% python3 -q
>>> import numpy as np
>>> np.set_printoptions(suppress=True, linewidth=200)
>>> rnd = lambda a: np.round(a, 3) + 0
>>> sig = 3 * 0.9 ** np.arange(5)
>>> rng = np.random.default_rng(6422)
>>> A = rng.normal(size=(35, 5)) * rng.permutation(sig)
>>> rnd(A)
array([[-1.401,  0.567,  2.682, -1.543,  0.44 ],
       [-1.107, -2.772, -0.874,  3.2  , -1.45 ],
       [ 0.978,  1.007, -0.501,  0.952,  1.397],
       [-2.116, -2.041,  0.468,  0.593, -0.192],
       [-0.152,  1.287,  2.503,  1.109, -0.322],
       [ 0.549, -0.092, -5.067,  1.506,  1.639],
       [-5.322, -1.681,  2.771, -0.736, -0.685],
       [-5.078, -2.27 ,  0.702, -2.296, -2.255],
       [-2.914,  4.175, -4.371, -0.617,  0.454],
       [-4.406,  0.204,  4.517, -1.026,  1.537],
       [-2.796, -0.558, -1.444, -2.081,  0.007],
       [-0.647,  1.379,  5.161, -1.004,  3.794],
       [ 2.015,  2.61 , -5.726, -0.548, -0.816],
       [ 5.976,  2.272, -2.022,  0.706,  1.165],
       [ 1.89 , -4.604,  1.616,  2.849,  0.385],
       [-2.276,  0.145, -0.606, -3.159, -1.032],
       [-1.858, -1.657, -8.357, -0.524, -3.246],
       [ 0.287,  7.386, -3.054,  0.008, -2.477],
       [ 1.06 ,  3.085, -0.181,  1.292,  1.648],
       [-0.534,  2.785,  2.386,  0.339,  0.711],
       [-0.042,  0.083,  4.795,  1.04 ,  1.102],
       [ 0.443, -0.217, -6.059,  0.475,  1.017],
       [ 0.335,  0.546, -2.31 ,  0.597,  7.878],
       [-1.683,  1.568,  0.406, -0.207,  3.808],
       [ 0.778, -0.492, -0.409,  2.613,  0.103],
       [ 2.096,  3.155, -0.417,  3.307,  2.124],
       [-0.084,  3.947, -2.292, -0.702, -1.281],
       [ 4.242,  1.91 , -1.482, -2.285, -0.9  ],
       [-2.43 ,  0.577,  2.463,  1.735, -1.263],
       [-1.796,  3.055,  4.08 ,  0.086, -3.639],
       [-0.814, -1.055,  2.005, -0.477,  0.519],
       [ 0.167,  0.806,  3.39 ,  0.97 ,  5.616],
       [ 1.128, -0.386,  0.079,  3.505,  2.003],
       [ 0.43 ,  0.893, -0.17 ,  0.865,  0.742],
       [-2.974,  0.205, -0.37 , -1.385, -3.615]])
>>> Z = A[[27, 4]].astype(float)
>>> for _ in range(6):
...     z = np.linalg.norm(A[:, None] - Z, axis=-1).argmin(axis=1)
...     Z = np.array([A[z == j].mean(axis=0) for j in range(2)])
... 
>>> z
array([1, 1, 1, 1, 1, 0, 1, 1, 0, 1, 1, 1, 0, 0, 1, 1, 0, 0, 1, 1, 1, 0, 1, 1, 1, 1, 0, 0, 1, 1, 1, 1, 1, 1, 1])
>>> rnd(Z)
array([[ 0.962,  2.259, -4.27 , -0.22 , -0.494],
       [-1.027,  0.211,  1.259,  0.428,  0.745]])
>>> print(np.abs(Z[1] - Z[0]).argmax())
2
>>> feats = np.array([[2, 5, 4, 4, 0, 4, 0, 5, 1],
...     [4, 2, 4, 5, 4, 5, 3, 2, 4],
...     [1, 5, 0, 0, 2, 5, 0, 2, 5],
...     [1, 1, 1, 5, 5, 5, 4, 2, 0]])
>>> feats[0] = feats[1]
>>> feats
array([[4, 2, 4, 5, 4, 5, 3, 2, 4],
       [4, 2, 4, 5, 4, 5, 3, 2, 4],
       [1, 5, 0, 0, 2, 5, 0, 2, 5],
       [1, 1, 1, 5, 5, 5, 4, 2, 0]])
>>> # rows 0 and 1 are equal
>>> B = feats / np.sqrt((feats ** 2).mean(axis=1, keepdims=True))
>>> np.linalg.matrix_rank(feats - feats.mean(axis=1, keepdims=True))
np.int64(3)
>>> rnd(B[0])
array([1.048, 0.524, 1.048, 1.311, 1.048, 1.311, 0.786, 0.524, 1.048])
>>> print(rnd(np.linalg.norm(feats[1] - feats[3])))
6.083
>>> np.linalg.norm(feats, axis=1).argmax()
np.int64(0)
>>> rnd(np.linalg.norm(feats, "nuc"))
np.float64(30.544)
>>> rnd(np.linalg.norm(feats) ** 2 / np.linalg.norm(feats, 2) ** 2)
np.float64(1.171)
>>> print(rnd(np.linalg.norm(feats, 1)), rnd(np.linalg.norm(feats, np.inf)))
20.0 33.0
>>> print(rnd(np.linalg.norm(feats, axis=0)))
[ 5.831  5.831  5.745  8.66   7.81  10.     5.831  4.     7.55 ]
>>> feats[1] @ feats[3]
np.int64(96)
>>> B = np.array([[2, 2],
...     [0, 1],
...     [-2, 1],
...     [0, 2],
...     [-1, -2],
...     [-1, -2],
...     [1, 0],
...     [-1, 0],
...     [1, 0]])
>>> print(np.vstack([feats, B.T]).shape)
(6, 9)
>>> feats @ B
array([[-4,  6],
       [-4,  6],
       [-2, -7],
       [-8, -6]])
>>> B.T @ feats.T
array([[-4, -4, -2, -8],
       [ 6,  6, -7, -6]])
>>> print(np.linalg.matrix_rank(np.vstack([feats, B.T])))
5
>>> np.einsum("ij->j", feats)
array([10, 10,  9, 15, 15, 20, 10,  8, 13])
>>> E = np.load("arr.npy")
>>> E
array([[ -1.,  -5.,  12.,  11.],
       [  8.,  11.,  -8.,  -8.],
       [  8.,   4.,  -3., -10.],
       [ -8.,  -5.,  14.,  20.]])
>>> rnd(np.linalg.det(E))
np.float64(1512.0)
>>> rnd(np.linalg.matrix_power(E, 3))
array([[ -289.,  -533.,  1452.,  1235.],
       [  632.,   659.,  -632.,  -632.],
       [  632.,   364.,  -771., -1066.],
       [ -632.,  -581.,  1934.,  2012.]])
>>> (E - E.T) / 2
array([[  0. ,  -6.5,   2. ,   9.5],
       [  6.5,   0. ,  -6. ,  -1.5],
       [ -2. ,   6. ,   0. , -12. ],
       [ -9.5,   1.5,  12. ,   0. ]])
>>> np.allclose(E @ E.T, E.T @ E)
False
>>> E @ E
array([[ -31.,  -57.,  146.,  129.],
       [  80.,   89.,  -80.,  -80.],
       [  80.,   42.,  -67., -114.],
       [ -80.,  -59.,  182.,  212.]])
>>> vec = np.array([0, 0, 0, 0])
>>> rhs = E @ vec
>>> beta, lr = np.zeros(4), 1 / np.linalg.norm(E, 2) ** 2
>>> for i in range(15):
...     beta -= lr * E.T @ (E @ beta - rhs)
...     if i % 5 == 0: print(i, round(np.linalg.norm(E @ beta - rhs), 3))
... 
0 0.0
5 0.0
10 0.0
>>> rnd(np.linalg.cond(E))
np.float64(55.009)
>>> beta
array([0., 0., 0., 0.])
>>> W0 = np.load("dump.npy")
>>> W0
array([[-3.968, -0.4  , -1.   , -0.3  , -0.1  ],
       [-2.839,  1.4  , -0.7  , -0.9  ,  1.2  ],
       [-2.762,  0.   , -0.7  ,  1.3  , -1.3  ],
       [-3.584, -0.1  , -0.9  ,  1.8  ,  0.3  ],
       [ 6.855,  2.   ,  1.7  ,  1.3  , -0.1  ],
       [-5.189, -1.3  , -1.3  , -0.2  ,  0.2  ],
       [-0.485,  0.9  , -0.1  ,  1.2  ,  1.8  ],
       [ 2.437, -1.2  ,  0.6  , -1.   ,  0.8  ],
       [-3.198,  0.7  , -0.8  , -0.6  ,  0.9  ],
       [ 2.829,  0.3  ,  0.7  ,  0.5  ,  0.8  ],
       [-1.97 , -0.4  , -0.5  ,  0.   ,  1.3  ],
       [-4.781, -0.7  , -1.2  , -0.9  , -0.1  ],
       [-1.148,  0.1  , -0.3  , -0.5  , -0.8  ],
       [-0.009, -0.4  ,  0.   , -1.   , -0.5  ],
       [-6.064,  0.   , -1.5  ,  0.   ,  0.6  ],
       [ 3.196, -1.7  ,  0.8  , -0.5  ,  1.6  ],
       [-4.425,  0.3  , -1.1  , -1.2  ,  0.1  ],
       [ 1.946, -0.1  ,  0.5  , -0.4  , -0.7  ],
       [-3.176, -0.2  , -0.8  ,  1.4  , -0.4  ],
       [ 0.834,  0.6  ,  0.2  ,  0.8  , -1.   ],
       [-1.685,  1.3  , -0.4  , -1.2  , -0.2  ]])
>>> blk = np.stack([W0, -1 * W0, W0[::-1]])
>>> blk.sum(axis=0)
array([[-1.685,  1.3  , -0.4  , -1.2  , -0.2  ],
       [ 0.834,  0.6  ,  0.2  ,  0.8  , -1.   ],
       [-3.176, -0.2  , -0.8  ,  1.4  , -0.4  ],
       [ 1.946, -0.1  ,  0.5  , -0.4  , -0.7  ],
       [-4.425,  0.3  , -1.1  , -1.2  ,  0.1  ],
       [ 3.196, -1.7  ,  0.8  , -0.5  ,  1.6  ],
       [-6.064,  0.   , -1.5  ,  0.   ,  0.6  ],
       [-0.009, -0.4  ,  0.   , -1.   , -0.5  ],
       [-1.148,  0.1  , -0.3  , -0.5  , -0.8  ],
       [-4.781, -0.7  , -1.2  , -0.9  , -0.1  ],
       [-1.97 , -0.4  , -0.5  ,  0.   ,  1.3  ],
       [ 2.829,  0.3  ,  0.7  ,  0.5  ,  0.8  ],
       [-3.198,  0.7  , -0.8  , -0.6  ,  0.9  ],
       [ 2.437, -1.2  ,  0.6  , -1.   ,  0.8  ],
       [-0.485,  0.9  , -0.1  ,  1.2  ,  1.8  ],
       [-5.189, -1.3  , -1.3  , -0.2  ,  0.2  ],
       [ 6.855,  2.   ,  1.7  ,  1.3  , -0.1  ],
       [-3.584, -0.1  , -0.9  ,  1.8  ,  0.3  ],
       [-2.762,  0.   , -0.7  ,  1.3  , -1.3  ],
       [-2.839,  1.4  , -0.7  , -0.9  ,  1.2  ],
       [-3.968, -0.4  , -1.   , -0.3  , -0.1  ]])
>>> print(rnd(np.linalg.norm(blk, axis=(1, 2))))
[17.928 17.928 17.928]
>>> P = W0 @ np.linalg.solve(W0.T @ W0, W0.T)
>>> print(rnd(np.linalg.eigvalsh(P)))
[0. 0. 0. 0. 0. 0. 0. 0. 0. 0. 0. 0. 0. 0. 0. 0. 1. 1. 1. 1. 1.]
>>> print(rnd(P @ W0[:, 0]))
[-3.968 -2.839 -2.762 -3.584  6.855 -5.189 -0.485  2.437 -3.198  2.829 -1.97  -4.781 -1.148 -0.009 -6.064  3.196 -4.425  1.946 -3.176  0.834 -1.685]
>>> P = A @ np.linalg.solve(A.T @ A, A.T)
>>> rnd(np.linalg.eigvalsh(P))
array([0., 0., 0., 0., 0., 0., 0., 0., 0., 0., 0., 0., 0., 0., 0., 0., 0., 0., 0., 0., 0., 0., 0., 0., 0., 0., 0., 0., 0., 0., 1., 1., 1., 1., 1.])
>>> np.allclose(P @ P, P)
True
>>> np.linalg.matrix_rank(np.eye(35) - P)
np.int64(30)
>>> arr = np.loadtxt("case9.csv", delimiter=",")
>>> arr
array([[  2.,  -3.,  -3.,  -1.,   0.,  -1.],
       [  1.,   0.,  -2.,   1.,   0.,  -2.],
       [  1.,   1.,  -2.,  -1.,  -2.,   0.],
       [  1.,  -2.,   0.,  -1.,  -2.,  -1.],
       [  2.,   0.,  -1.,  -2.,  -4.,  -2.],
       [  1.,   1.,  -3.,  -1.,  -4.,   0.],
       [  2.,   0.,  -5.,   1.,  -5.,   3.],
       [  5.,  -3.,  -4.,   3.,  -7.,   4.],
       [  3.,  -3.,  -2.,   6.,  -4.,   7.],
       [  4.,  -4.,  -2.,   6.,  -5.,   6.],
       [  6.,  -4.,  -5.,   3.,  -3.,   9.],
       [  7.,  -7.,  -4.,   2.,  -2.,  10.],
       [  8.,  -4.,  -7.,   2.,   1.,  13.],
       [ 10.,  -6.,  -4.,   0.,  -2.,  12.],
       [  7.,  -5.,  -2.,   0.,   0.,  12.],
       [  5.,  -5.,  -3.,  -1.,  -3.,  11.],
       [  4.,  -5.,  -3.,  -1.,  -2.,  13.],
       [  7.,  -6.,  -5.,  -3.,  -5.,  10.],
       [ 10.,  -3.,  -4.,  -4.,  -7.,  11.],
       [ 10.,   0.,  -4.,  -2., -10.,  12.],
       [ 12.,   1.,  -2.,   0.,  -9.,  11.],
       [ 12.,   3.,  -4.,  -2.,  -9.,  10.],
       [ 11.,   5.,  -6.,  -2., -10.,  12.],
       [ 10.,   3.,  -3.,  -5., -12.,  14.],
       [ 11.,   1.,   0.,  -6., -13.,  14.],
       [ 10.,   4.,   0.,  -9., -16.,  13.],
       [ 12.,   5.,  -2.,  -9., -17.,  13.],
       [ 15.,   6.,  -1., -12., -14.,  13.],
       [ 18.,   3.,   1.,  -9., -14.,  13.],
       [ 20.,   0.,   1., -11., -14.,  10.],
       [ 17.,   2.,  -2.,  -8., -12.,  10.],
       [ 17.,   4.,   0., -11., -15.,   8.],
       [ 14.,   1.,   0.,  -9., -18.,   6.],
       [ 13.,   2.,   3., -10., -17.,   4.],
       [ 12.,   2.,   1.,  -8., -20.,   1.],
       [  9.,   0.,   4., -11., -20.,   1.],
       [  9.,   2.,   4., -12., -23.,   1.]])
>>> vec = np.array([-3, 2, 0, -3, 1, 5])
>>> rhs = arr @ vec
>>> rhs
array([-14., -16.,   0., -11., -14.,  -2.,   1., -17.,  -2., -13.,   7.,   7.,  28.,  16.,  29.,  30.,  44.,  21.,  24.,  26.,  12.,  17.,  33.,  49.,  44.,  54.,  49.,  54.,  30.,   9.,  15.,  15.,
        -1.,  -2., -23.,  -9.,  -5.])
>>> rhs = rhs + 0.1 * rng.normal(size=37)
>>> rnd(rhs)
array([-13.946, -16.05 ,  -0.123, -10.956, -13.981,  -2.123,   1.125, -17.095,  -2.081, -13.042,   6.936,   6.874,  27.977,  15.867,  29.006,  29.899,  43.765,  20.918,  23.945,  25.846,  12.086,
        16.937,  33.17 ,  49.257,  43.863,  54.12 ,  48.931,  53.985,  30.108,   8.934,  15.011,  14.899,  -0.93 ,  -1.932, -23.056,  -9.058,  -5.003])
>>> beta, *_ = np.linalg.lstsq(arr, rhs)
>>> [round(float(np.linalg.norm(np.linalg.solve(arr.T @ arr + lam * np.eye(6), arr.T @ rhs))), 2) for lam in (0, 1, 10, 100)]
[6.93, 6.9, 6.61, 4.8]
>>> rnd(beta)
array([-2.999,  2.017,  0.001, -2.996,  1.001,  5.   ])
>>> rnd(np.linalg.norm(rhs - arr @ beta))
np.float64(0.543)
>>> rnd(arr.T @ (rhs - arr @ beta))
array([0., 0., 0., 0., 0., 0.])
